>>> import numpy as np
>>> import numpy.linalg as la
>>> np.set_printoptions(precision=2, suppress=True, linewidth=160)
>>> A = np.loadtxt("w.csv", delimiter=",")
>>> print(A)
[[ -1.  -2.   3.  -3.  -3.   0.]
 [ -1.  -4.   2.  -4.  -2.  -3.]
 [  1.  -1.   5.  -3.  -3.  -5.]
 [ -2.  -2.   7.  -4.  -3.  -8.]
 [  1.  -5.   7.  -1.  -5.  -7.]
 [  4.  -3.   9.   2.  -4.  -4.]
 [  6.   0.  10.   3.  -2.  -7.]
 [  8.   2.  11.   4.  -2.  -7.]
 [  7.   4.   9.   5.  -3.  -6.]
 [ 10.   3.  10.   3.  -2.  -9.]
 [  8.   1.   9.   6.   0.  -7.]
 [  6.   1.  12.   4.   3.  -9.]
 [  9.   0.  14.   5.   3.  -6.]
 [  6.  -3.  15.   6.   4.  -7.]
 [  7.  -4.  17.   3.   5.  -4.]
 [  6.  -4.  16.   5.   7.  -6.]
 [  8.  -1.  17.   7.   8.  -3.]
 [  6.  -1.  14.   4.   9.  -2.]
 [  7.   1.  11.   4.  11.  -4.]
 [  6.   4.  10.   3.  11.  -7.]
 [  5.   7.  13.   3.   9. -10.]
 [  8.   9.  16.   5.   8.  -9.]
 [ 11.   7.  13.   7.   7.  -6.]
 [  8.  10.  14.   8.  10.  -3.]
 [  9.   8.  14.   8.  12.  -4.]
 [  6.   6.  15.   7.  14.  -1.]
 [  8.   5.  14.   4.  15.  -1.]
 [  5.   7.  11.   6.  15.   2.]
 [  6.   4.  13.   3.  17.   4.]]
>>> Xc = A - A.mean(axis=0)
>>> V = la.svd(Xc)[2][:1]
>>> A2 = Xc - Xc @ V.T @ V
>>> np.cov(Xc @ V.T, rowvar=False)
array(74.3)
>>> np.diag(V.T @ V)
array([0.07, 0.13, 0.13, 0.1 , 0.56, 0.02])
>>> la.norm(A2, axis=1).round(6).argmax()
np.int64(28)
>>> A2 = np.c_[A[:, :3] @ np.array([[0, -6, -4], [8, 2, 5], [-4, -9, -4]]), np.array([9, 4, 1, -1, 9, 5, 5, 8, -8, -9, -3, -6, -8, -2, 8, -4, 5, -1, 9, -2, -8, -9, 4, 5, -2, -8, 5, 3, 4])]
>>> A2
array([[ -28.,  -25.,  -18.,    9.],
       [ -40.,  -20.,  -24.,    4.],
       [ -28.,  -53.,  -29.,    1.],
       [ -44.,  -55.,  -30.,   -1.],
       [ -68.,  -79.,  -57.,    9.],
       [ -60., -111.,  -67.,    5.],
       [ -40., -126.,  -64.,    5.],
       [ -28., -143.,  -66.,    8.],
       [  -4., -115.,  -44.,   -8.],
       [ -16., -144.,  -65.,   -9.],
       [ -28., -127.,  -63.,   -3.],
       [ -40., -142.,  -67.,   -6.],
       [ -56., -180.,  -92.,   -8.],
       [ -84., -177.,  -99.,   -2.],
       [-100., -203., -116.,    8.],
       [ -96., -188., -108.,   -4.],
       [ -76., -203., -105.,    5.],
       [ -64., -164.,  -85.,   -1.],
       [ -36., -139.,  -67.,    9.],
       [  -8., -118.,  -44.,   -2.],
       [   4., -133.,  -37.,   -8.],
       [   8., -174.,  -51.,   -9.],
       [   4., -169.,  -61.,    4.],
       [  24., -154.,  -38.,    5.],
       [   8., -164.,  -52.,   -2.],
       [ -12., -159.,  -54.,   -8.],
       [ -16., -164.,  -63.,    5.],
       [  12., -115.,  -29.,    3.],
       [ -20., -145.,  -56.,    4.]])
>>> np.round(la.norm(A2 - A @ la.lstsq(A, A2)[0], axis=0), 2) + 0
array([ 0.  ,  0.  ,  0.  , 27.17])
>>> la.matrix_rank(np.c_[A, A2])
np.int64(7)
>>> la.matrix_rank(A2)
np.int64(4)
>>> proj = A @ la.solve(A.T @ A, A.T)
>>> np.round(proj @ A[:, 1], 2) + 0
array([-2., -4., -1., -2., -5., -3.,  0.,  2.,  4.,  3.,  1.,  1.,  0., -3., -4., -4., -1., -1.,  1.,  4.,  7.,  9.,  7., 10.,  8.,  6.,  5.,  7.,  4.])
>>> arr = np.load("test2.npy")
>>> arr
array([[ 6.2 ,  0.87, -1.73, -0.76, -5.21, -5.02],
       [-0.89,  0.57, -1.04, -0.86,  3.13,  0.32],
       [-0.21, -0.16,  1.94,  4.12,  0.2 , -1.53]])
>>> th = np.radians(72)
>>> R = np.eye(6)
>>> R[2, 2] = R[5, 5] = np.cos(th)
>>> R[2, 5], R[5, 2] = -np.sin(th), np.sin(th)
>>> print(R)
[[ 1.    0.    0.    0.    0.    0.  ]
 [ 0.    1.    0.    0.    0.    0.  ]
 [ 0.    0.    0.31  0.    0.   -0.95]
 [ 0.    0.    0.    1.    0.    0.  ]
 [ 0.    0.    0.    0.    1.    0.  ]
 [ 0.    0.    0.95  0.    0.    0.31]]
>>> A2 = arr @ R.T
>>> print(np.allclose(la.norm(arr, axis=1), la.norm(A2, axis=1)))
True
>>> print(np.round(la.det(R), 2), round(np.trace(R), 2))
1.0 4.62
>>> np.abs(A2 - arr).max(axis=0)
array([0.  , 0.  , 5.97, 0.  , 0.  , 2.9 ])
>>> A2
array([[ 6.2 ,  0.87,  4.24, -0.76, -5.21, -3.2 ],
       [-0.89,  0.57, -0.63, -0.86,  3.13, -0.89],
       [-0.21, -0.16,  2.05,  4.12,  0.2 ,  1.37]])
>>> print(A2.sum(axis=1))
[2.14 0.43 7.38]
>>> A2.mean(axis=0)
array([ 1.7 ,  0.43,  1.89,  0.83, -0.63, -0.9 ])
>>> np.count_nonzero(A2)
np.int64(18)
>>> la.svd(A2, compute_uv=False)
array([10. ,  5. ,  2.5])
>>> np.abs(A2).max()
np.float64(6.2)
>>> rng = np.random.default_rng(97)
>>> A2 = arr + rng.integers(-2, 3, (3, 1)) @ rng.integers(-2, 3, (1, 6))
>>> A2
array([[ 6.2 ,  0.87, -1.73, -0.76, -9.21, -7.02],
       [-0.89,  0.57, -1.04, -0.86,  5.13,  1.32],
       [-0.21, -0.16,  1.94,  4.12, -3.8 , -3.53]])
>>> np.round(la.svd(A2 - arr, compute_uv=False), 2) + 0
array([6.71, 0.  , 0.  ])
>>> data = np.array([[0, 1, 0, 0], [0, 0, 0, 2], [0, 0, 0, 0], [0, 0, 0, 0]])
>>> data
array([[0, 1, 0, 0],
       [0, 0, 0, 2],
       [0, 0, 0, 0],
       [0, 0, 0, 0]])
>>> (la.matrix_power((data != 0) + (data.T != 0) + np.eye(4), 4) > 0).astype(int)
array([[1, 1, 0, 1],
       [1, 1, 0, 1],
       [0, 0, 1, 0],
       [1, 1, 0, 1]])
>>> np.sort(la.eigvals(data).real)
array([0., 0., 0., 0.])
>>> np.flatnonzero(la.matrix_power((data != 0) + (data.T != 0) + np.eye(4), 4)[2])
array([2])
>>> (data != 0).astype(int)
array([[0, 1, 0, 0],
       [0, 0, 0, 1],
       [0, 0, 0, 0],
       [0, 0, 0, 0]])
>>> th = np.radians(180)
>>> R = np.eye(4)
>>> R[0, 0] = R[3, 3] = np.cos(th)
>>> R[0, 3], R[3, 0] = -np.sin(th), np.sin(th)
>>> print(R.round(2) + 0)
[[-1.  0.  0.  0.]
 [ 0.  1.  0.  0.]
 [ 0.  0.  1.  0.]
 [ 0.  0.  0. -1.]]
>>> A2 = data @ R.T
>>> la.svd(data, compute_uv=False), la.svd(A2, compute_uv=False)
(array([2., 1., 0., 0.]), array([2., 1., 0., 0.]))
>>> A2.round(2) + 0
array([[ 0.,  1.,  0.,  0.],
       [ 0.,  0.,  0., -2.],
       [ 0.,  0.,  0.,  0.],
       [ 0.,  0.,  0.,  0.]])
>>> np.round(np.abs(A2 - data).max(axis=0), 2) + 0
array([0., 0., 0., 4.])
